>>> import numpy as np
>>> np.set_printoptions(precision=2, suppress=True, linewidth=200, sign=" ")
>>> def tidy(a):
...     return np.round(a, 2) + 0
... 
>>> data = np.loadtxt("m.csv", delimiter=",")
>>> tidy(data)
array([[ 1.4 , -0.14,  0.09, -0.12, -0.07,  0.47,  0.19,  0.09,  0.38,  0.41, -0.6 ,  0.66,  0.11],
       [-0.14,  1.21, -0.16, -0.23, -0.58,  0.33,  0.02, -0.14,  0.24,  0.05, -0.2 ,  0.08,  0.34],
       [ 0.09, -0.16,  1.98, -0.07, -0.13,  0.42, -0.21,  0.08, -0.31,  0.12, -0.37,  0.17, -0.52],
       [-0.12, -0.23, -0.07,  1.91, -0.09,  0.3 , -0.52,  0.32, -0.16, -0.58, -0.45,  0.12, -0.44],
       [-0.07, -0.58, -0.13, -0.09,  2.46,  0.33, -0.11, -0.03, -0.29,  0.15,  0.13, -0.33, -0.08],
       [ 0.47,  0.33,  0.42,  0.3 ,  0.33,  2.04,  0.01, -0.06, -0.03,  0.38,  0.1 , -0.22,  0.18],
       [ 0.19,  0.02, -0.21, -0.52, -0.11,  0.01,  1.54, -0.27, -0.33, -0.86,  0.11,  0.14, -0.04],
       [ 0.09, -0.14,  0.08,  0.32, -0.03, -0.06, -0.27,  2.33,  0.16, -0.25,  0.14, -0.15, -0.11],
       [ 0.38,  0.24, -0.31, -0.16, -0.29, -0.03, -0.33,  0.16,  2.27,  0.27,  0.12, -0.5 , -0.58],
       [ 0.41,  0.05,  0.12, -0.58,  0.15,  0.38, -0.86, -0.25,  0.27,  1.27,  0.05,  0.01,  0.47],
       [-0.6 , -0.2 , -0.37, -0.45,  0.13,  0.1 ,  0.11,  0.14,  0.12,  0.05,  0.95, -0.77,  0.08],
       [ 0.66,  0.08,  0.17,  0.12, -0.33, -0.22,  0.14, -0.15, -0.5 ,  0.01, -0.77,  0.86,  0.21],
       [ 0.11,  0.34, -0.52, -0.44, -0.08,  0.18, -0.04, -0.11, -0.58,  0.47,  0.08,  0.21,  0.77]])
>>> evals, V = np.linalg.eigh(data)
>>> x0 = np.array([-3, 3, 2, -1, -1, -3, -1, 0, 2, 2, -2, 0, -1])
>>> tidy(x0 @ data @ x0 / (x0 @ x0)), tidy(evals[0]), tidy(evals[-1])
(np.float64(1.64), np.float64(0.0), np.float64(3.0))
>>> rank = np.linalg.matrix_rank(data)
>>> rank
np.int64(9)
>>> null = np.linalg.svd(data)[2][rank:].T
>>> [int(np.linalg.matrix_rank(np.delete(data, i, axis=0))) for i in range(13)]
[9, 9, 9, 9, 9, 9, 9, 9, 9, 9, 9, 9, 9]
>>> np.allclose(data @ null, 0)
True
>>> [int(np.linalg.matrix_rank(data[:i])) for i in range(1, len(data) + 1)]
[1, 2, 3, 4, 5, 6, 7, 8, 9, 9, 9, 9, 9]
>>> X = np.load("dump.npy")
>>> X
array([[-3.25, -1.36,  5.88, -5.65,  0.59, -0.83,  1.46,  3.2 ,  2.78],
       [ 2.05,  0.68,  0.55, -5.5 ,  0.87,  5.62,  1.84,  5.38,  0.27],
       [-2.28,  0.  , -2.4 , -2.57, -1.86,  8.75, -1.23, -0.22,  0.9 ],
       [-4.52,  0.57, -2.51, -1.54,  0.35,  5.53,  5.03,  2.92, -2.46],
       [ 1.25, -7.72, -0.97, -1.15, -4.32, -0.3 ,  1.59,  0.89, -3.81],
       [-3.68,  3.96,  3.38, -0.11, -1.21,  0.37,  1.13,  6.48,  3.8 ],
       [ 2.42, -5.24, -4.95, -0.78,  2.37,  2.11, -1.33,  4.97,  2.26],
       [-2.19,  3.9 ,  5.43,  0.22, -6.28,  2.66,  0.64, -1.35, -1.29],
       [ 1.81, -1.09,  0.27,  5.07,  2.15,  2.28,  3.26,  6.72, -2.04],
       [-0.33, -1.52, -2.79, -3.9 ,  6.33,  1.99,  1.  , -1.69, -5.17],
       [-2.58,  2.26, -2.02, -5.43,  3.11,  2.84,  0.75,  2.92, -5.28],
       [ 1.  , -1.1 ,  2.04,  1.96, -6.89, -1.16, -5.87,  1.28, -2.21],
       [ 2.14, -2.94,  0.77,  1.08,  1.85,  3.35,  0.66, -8.33, -0.69],
       [ 4.76, -4.39,  4.26, -1.17,  3.34, -4.24, -2.88,  0.23,  1.05],
       [ 4.07, -3.3 ,  3.17,  2.23, -5.85, -4.13,  0.89, -0.49, -2.27],
       [ 2.43,  0.28, -2.9 , -0.56, -0.94,  3.85, -2.17, -6.86, -4.21],
       [-2.76,  1.19, -0.53,  3.13,  2.39, -1.  , -3.82, -2.56,  7.29],
       [ 5.9 ,  0.13,  1.82,  1.41, -4.19,  5.41, -3.22,  1.52,  0.5 ],
       [ 1.38, -0.38,  3.19,  2.67,  4.55, -4.24, -6.43, -0.63, -0.44],
       [ 5.95, -2.01,  3.74, -0.41,  1.63, -5.69,  0.26,  2.57,  2.19],
       [-0.57,  0.95, -6.02, -0.73,  3.35,  5.67,  0.74,  1.65,  3.91],
       [-1.91,  1.34, -8.84, -0.65, -2.06, -1.  , -2.09, -0.33, -2.52],
       [-0.93,  2.  , -2.94, -3.84,  0.41, -2.88,  7.32,  3.09,  0.33],
       [ 0.97,  3.97,  3.17, -4.5 , -1.56,  1.14, -3.9 ,  1.25,  5.7 ],
       [ 1.66,  1.7 , -3.67, -2.43,  6.75,  0.55, -1.32,  3.19,  4.14],
       [-2.6 ,  1.07,  5.02, -3.45, -3.65, -0.71,  2.46,  5.78, -1.3 ],
       [-1.7 , -4.14,  1.57,  2.94,  5.16, -3.18, -2.4 , -3.92, -3.33],
       [ 0.48, -4.59, -1.9 , -3.42,  0.46, -0.74, -1.17, -7.82,  0.38],
       [-2.91, -2.73,  3.28,  3.42, -3.  , -4.31, -3.02, -3.06,  3.95],
       [ 2.55,  2.79,  1.68, -2.2 , -7.2 ,  4.2 ,  1.15, -0.29,  2.69]])
>>> rng = np.random.default_rng(13962)
>>> lab = rng.permutation(9)
>>> B = X[:, lab] * rng.choice([-1, 1], 9)
>>> B
array([[ 3.25,  3.2 , -1.36, -0.83, -0.59, -2.78, -5.88,  1.46, -5.65],
       [-2.05,  5.38,  0.68,  5.62, -0.87, -0.27, -0.55,  1.84, -5.5 ],
       [ 2.28, -0.22,  0.  ,  8.75,  1.86, -0.9 ,  2.4 , -1.23, -2.57],
       [ 4.52,  2.92,  0.57,  5.53, -0.35,  2.46,  2.51,  5.03, -1.54],
       [-1.25,  0.89, -7.72, -0.3 ,  4.32,  3.81,  0.97,  1.59, -1.15],
       [ 3.68,  6.48,  3.96,  0.37,  1.21, -3.8 , -3.38,  1.13, -0.11],
       [-2.42,  4.97, -5.24,  2.11, -2.37, -2.26,  4.95, -1.33, -0.78],
       [ 2.19, -1.35,  3.9 ,  2.66,  6.28,  1.29, -5.43,  0.64,  0.22],
       [-1.81,  6.72, -1.09,  2.28, -2.15,  2.04, -0.27,  3.26,  5.07],
       [ 0.33, -1.69, -1.52,  1.99, -6.33,  5.17,  2.79,  1.  , -3.9 ],
       [ 2.58,  2.92,  2.26,  2.84, -3.11,  5.28,  2.02,  0.75, -5.43],
       [-1.  ,  1.28, -1.1 , -1.16,  6.89,  2.21, -2.04, -5.87,  1.96],
       [-2.14, -8.33, -2.94,  3.35, -1.85,  0.69, -0.77,  0.66,  1.08],
       [-4.76,  0.23, -4.39, -4.24, -3.34, -1.05, -4.26, -2.88, -1.17],
       [-4.07, -0.49, -3.3 , -4.13,  5.85,  2.27, -3.17,  0.89,  2.23],
       [-2.43, -6.86,  0.28,  3.85,  0.94,  4.21,  2.9 , -2.17, -0.56],
       [ 2.76, -2.56,  1.19, -1.  , -2.39, -7.29,  0.53, -3.82,  3.13],
       [-5.9 ,  1.52,  0.13,  5.41,  4.19, -0.5 , -1.82, -3.22,  1.41],
       [-1.38, -0.63, -0.38, -4.24, -4.55,  0.44, -3.19, -6.43,  2.67],
       [-5.95,  2.57, -2.01, -5.69, -1.63, -2.19, -3.74,  0.26, -0.41],
       [ 0.57,  1.65,  0.95,  5.67, -3.35, -3.91,  6.02,  0.74, -0.73],
       [ 1.91, -0.33,  1.34, -1.  ,  2.06,  2.52,  8.84, -2.09, -0.65],
       [ 0.93,  3.09,  2.  , -2.88, -0.41, -0.33,  2.94,  7.32, -3.84],
       [-0.97,  1.25,  3.97,  1.14,  1.56, -5.7 , -3.17, -3.9 , -4.5 ],
       [-1.66,  3.19,  1.7 ,  0.55, -6.75, -4.14,  3.67, -1.32, -2.43],
       [ 2.6 ,  5.78,  1.07, -0.71,  3.65,  1.3 , -5.02,  2.46, -3.45],
       [ 1.7 , -3.92, -4.14, -3.18, -5.16,  3.33, -1.57, -2.4 ,  2.94],
       [-0.48, -7.82, -4.59, -0.74, -0.46, -0.38,  1.9 , -1.17, -3.42],
       [ 2.91, -3.06, -2.73, -4.31,  3.  , -3.95, -3.28, -3.02,  3.42],
       [-2.55, -0.29,  2.79,  4.2 ,  7.2 , -2.69, -1.68,  1.15, -2.2 ]])
>>> U, _, vt = np.linalg.svd(X.T @ B)
>>> tidy(np.linalg.lstsq(X, B)[0])
array([[-1.,  0.,  0.,  0.,  0.,  0.,  0.,  0.,  0.],
       [ 0.,  0.,  1.,  0.,  0.,  0.,  0.,  0.,  0.],
       [ 0.,  0.,  0.,  0.,  0.,  0., -1.,  0.,  0.],
       [ 0.,  0.,  0.,  0.,  0.,  0.,  0.,  0.,  1.],
       [ 0.,  0.,  0.,  0., -1.,  0.,  0.,  0.,  0.],
       [ 0.,  0.,  0.,  1.,  0.,  0.,  0.,  0.,  0.],
       [ 0.,  0.,  0.,  0.,  0.,  0.,  0.,  1.,  0.],
       [ 0.,  1.,  0.,  0.,  0.,  0.,  0.,  0.,  0.],
       [ 0.,  0.,  0.,  0.,  0., -1.,  0.,  0.,  0.]])
